>>> import numpy as np
>>> from numpy import linalg as LA
>>> np.set_printoptions(suppress=True, linewidth=160)
>>> rd = lambda a: np.round(a, 2) + 0
>>> theta = np.deg2rad(60)
>>> feats = np.eye(4)
>>> feats[np.ix_([1, 2], [1, 2])] = [[np.cos(theta), -np.sin(theta)], [np.sin(theta), np.cos(theta)]]
>>> rd(feats)
array([[ 1.  ,  0.  ,  0.  ,  0.  ],
       [ 0.  ,  0.5 , -0.87,  0.  ],
       [ 0.  ,  0.87,  0.5 ,  0.  ],
       [ 0.  ,  0.  ,  0.  ,  1.  ]])
>>> x0 = np.array([1, 1, 3, 2])
>>> rd(np.abs(LA.eigvals(feats)))
array([1., 1., 1., 1.])
>>> rd(np.sort(np.abs(np.degrees(np.angle(LA.eigvals(feats))))))
array([ 0.,  0., 60., 60.])
>>> rd(LA.inv(feats))
array([[ 1.  ,  0.  ,  0.  ,  0.  ],
       [ 0.  ,  0.5 ,  0.87,  0.  ],
       [ 0.  , -0.87,  0.5 ,  0.  ],
       [ 0.  ,  0.  ,  0.  ,  1.  ]])
>>> rd(feats.reshape(2, -1))
array([[ 1.  ,  0.  ,  0.  ,  0.  ,  0.  ,  0.5 , -0.87,  0.  ],
       [ 0.  ,  0.87,  0.5 ,  0.  ,  0.  ,  0.  ,  0.  ,  1.  ]])
>>> rd(feats.reshape(-1, 2))
array([[ 1.  ,  0.  ],
       [ 0.  ,  0.  ],
       [ 0.  ,  0.5 ],
       [-0.87,  0.  ],
       [ 0.  ,  0.87],
       [ 0.5 ,  0.  ],
       [ 0.  ,  0.  ],
       [ 0.  ,  1.  ]])
>>> blk = feats.reshape(4, 2, -1)
>>> blk.shape
(4, 2, 2)
>>> np.einsum("ihd,jhd->hij", blk, blk).shape
(2, 4, 4)
>>> rd(np.swapaxes(blk, 1, 2)[1])
array([[ 0.  , -0.87],
       [ 0.5 ,  0.  ]])
>>> out = LA.invert(feats)
Traceback (most recent call last):
  File "<python-input-18>", line 1, in <module>
    out = LA.invert(feats)
          ^^^^^^^^^
AttributeError: module 'numpy.linalg' has no attribute 'invert'
>>> out = LA.inv(feats)
>>> rd(LA.det(feats) * LA.det(out))
np.float64(1.0)
>>> (np.abs(out) > 1e-9).astype(int)
array([[1, 0, 0, 0],
       [0, 1, 1, 0],
       [0, 1, 1, 0],
       [0, 0, 0, 1]])
>>> rd(out)
array([[ 1.  ,  0.  ,  0.  ,  0.  ],
       [ 0.  ,  0.5 ,  0.87,  0.  ],
       [ 0.  , -0.87,  0.5 ,  0.  ],
       [ 0.  ,  0.  ,  0.  ,  1.  ]])
>>> arr = np.array([[-2, 3, 3], [3, -2, 3], [3, 3, -2]])
>>> arr @ np.ones(3)
array([4., 4., 4.])
>>> (arr @ arr)[0]
array([22, -3, -3])
>>> arr @ (-1.0) ** np.arange(3)
array([-2.,  8., -2.])
>>> proj = np.triu(np.array([[4, 2, 3, 7], [6, 2, 0, 3], [2, 7, 6, 4], [2, 8, 8, 2]]), 1) + np.eye(4)
>>> out = proj @ feats @ LA.inv(proj)
>>> rd(LA.det(out))
np.float64(1.0)
>>> rd(np.poly(out))
array([ 1., -3.,  4., -3.,  1.])
>>> rd(proj @ feats - feats @ proj)
array([[ 0.  ,  1.6 , -3.23,  0.  ],
       [ 0.  ,  0.  ,  0.  ,  4.96],
       [ 0.  ,  0.  ,  0.  , -0.6 ],
       [ 0.  ,  0.  ,  0.  ,  0.  ]])
>>> np.trace(out), np.trace(feats)
(np.float64(3.0), np.float64(3.0))
>>> LA.matrix_rank(out)
np.int64(4)
>>> evals, V = LA.eigh(arr)
>>> x0 = np.array([1, 1, 1])
>>> (np.sign(V[:, -1].round(6)) == np.sign(V[0, -1].round(6))).astype(int)
array([1, 1, 1])
>>> evals, V = LA.eigvalsh(arr)
Traceback (most recent call last):
  File "<python-input-37>", line 1, in <module>
    evals, V = LA.eigvalsh(arr)
    ^^^^^^^^
ValueError: too many values to unpack (expected 2)
>>> evals, V = LA.eigh(arr)
>>> rd(V @ np.diag(evals) @ V.T)
array([[-2.,  3.,  3.],
       [ 3., -2.,  3.],
       [ 3.,  3., -2.]])
>>> rd(evals)
array([-5., -5.,  4.])
>>> rd(LA.eigvalsh(arr + 3 * np.eye(3)))
array([-2., -2.,  7.])
>>> K = np.load("x.npy")
>>> K
array([[ 0.,  0., -5.],
       [ 0.,  0., -4.],
       [-5., -4.,  0.]])
>>> # looks like rank 2
>>> rd(LA.eigvalsh(K).min())
np.float64(-6.4)
>>> rd(np.abs(LA.eigvals(K)).max())
np.float64(6.4)
>>> (K + K.T) / 2
array([[ 0.,  0., -5.],
       [ 0.,  0., -4.],
       [-5., -4.,  0.]])
>>> rd(LA.matrix_power(K, 4))
array([[1025.,  820.,    0.],
       [ 820.,  656.,    0.],
       [   0.,    0., 1681.]])
>>> (K - K.T) / 2
array([[0., 0., 0.],
       [0., 0., 0.],
       [0., 0., 0.]])
>>> K @ K
array([[25., 20.,  0.],
       [20., 16.,  0.],
       [ 0.,  0., 41.]])
>>> rd(np.sort(np.abs(LA.eigvals(K))))
array([0. , 6.4, 6.4])
>>> mat = np.loadtxt("w.csv", delimiter=",")
>>> rd(mat)
array([[0.53, 0.38, 0.23, 0.23],
       [0.38, 0.27, 0.16, 0.16],
       [0.23, 0.16, 0.1 , 0.1 ],
       [0.23, 0.16, 0.1 , 0.1 ]])
>>> left, s, vt = LA.svd(mat)
>>> np.argmax(s[:-1] / (s[1:] + 1e-6)) + 1
np.int64(1)
>>> out = left[:, :1] @ np.diag(s[:1]) @ vt[:1]
>>> LA.matrix_rank(mat, rtol=0.05)
np.int64(1)
>>> rd(np.abs(mat - out).max())
np.float64(0.0)
>>> LA.matrix_rank(out)
np.int64(1)
>>> rd(LA.norm(mat[2] - mat[1]))
np.float64(0.21)
>>> LA.norm(mat, axis=1).argmax()
np.int64(0)
>>> rd(LA.norm(mat, axis=0))
array([0.73, 0.52, 0.31, 0.31])
>>> mat.reshape(4, 5)
Traceback (most recent call last):
  File "<python-input-63>", line 1, in <module>
    mat.reshape(4, 5)
    ~~~~~~~~~~~^^^^^^
ValueError: cannot reshape array of size 16 into shape (4,5)
>>> rd(mat.ravel(order="F"))
array([0.53, 0.38, 0.23, 0.23, 0.38, 0.27, 0.16, 0.16, 0.23, 0.16, 0.1 , 0.1 , 0.23, 0.16, 0.1 , 0.1 ])
>>> rd(mat.reshape(2, -1))
array([[0.53, 0.38, 0.23, 0.23, 0.38, 0.27, 0.16, 0.16],
       [0.23, 0.16, 0.1 , 0.1 , 0.23, 0.16, 0.1 , 0.1 ]])
>>> blk = mat.reshape(4, 2, -1)
>>> rd(np.swapaxes(blk, 1, 2)[2])
array([[0.23, 0.1 ],
       [0.16, 0.1 ]])
>>> np.einsum("ihd,jhd->hij", blk, blk).shape
(2, 4, 4)
>>> rd(blk.sum(axis=1))
array([[0.76, 0.61],
       [0.54, 0.43],
       [0.33, 0.26],
       [0.33, 0.26]])
>>> rd(blk[:, 0])
array([[0.53, 0.38],
       [0.38, 0.27],
       [0.23, 0.16],
       [0.23, 0.16]])
>>> left, s, vt = LA.svd(mat)
>>> V = vt[:(s > 1e-8).sum()]
>>> rng = np.random.default_rng(714531)
>>> x0 = mat[3] + 5 * mat[1] + rng.integers(2) * np.eye(4)[2]
>>> rd(x0)
array([2.13, 1.52, 0.91, 0.91])
>>> np.allclose(V.T @ V @ x0, x0)
True
>>> LA.matrix_rank(np.vstack([mat, x0]))
np.int64(1)
>>> rd(LA.norm(x0 - V.T @ V @ x0))
np.float64(0.0)
>>> rd(np.diag(V.T @ V))
array([0.53, 0.27, 0.1 , 0.1 ])
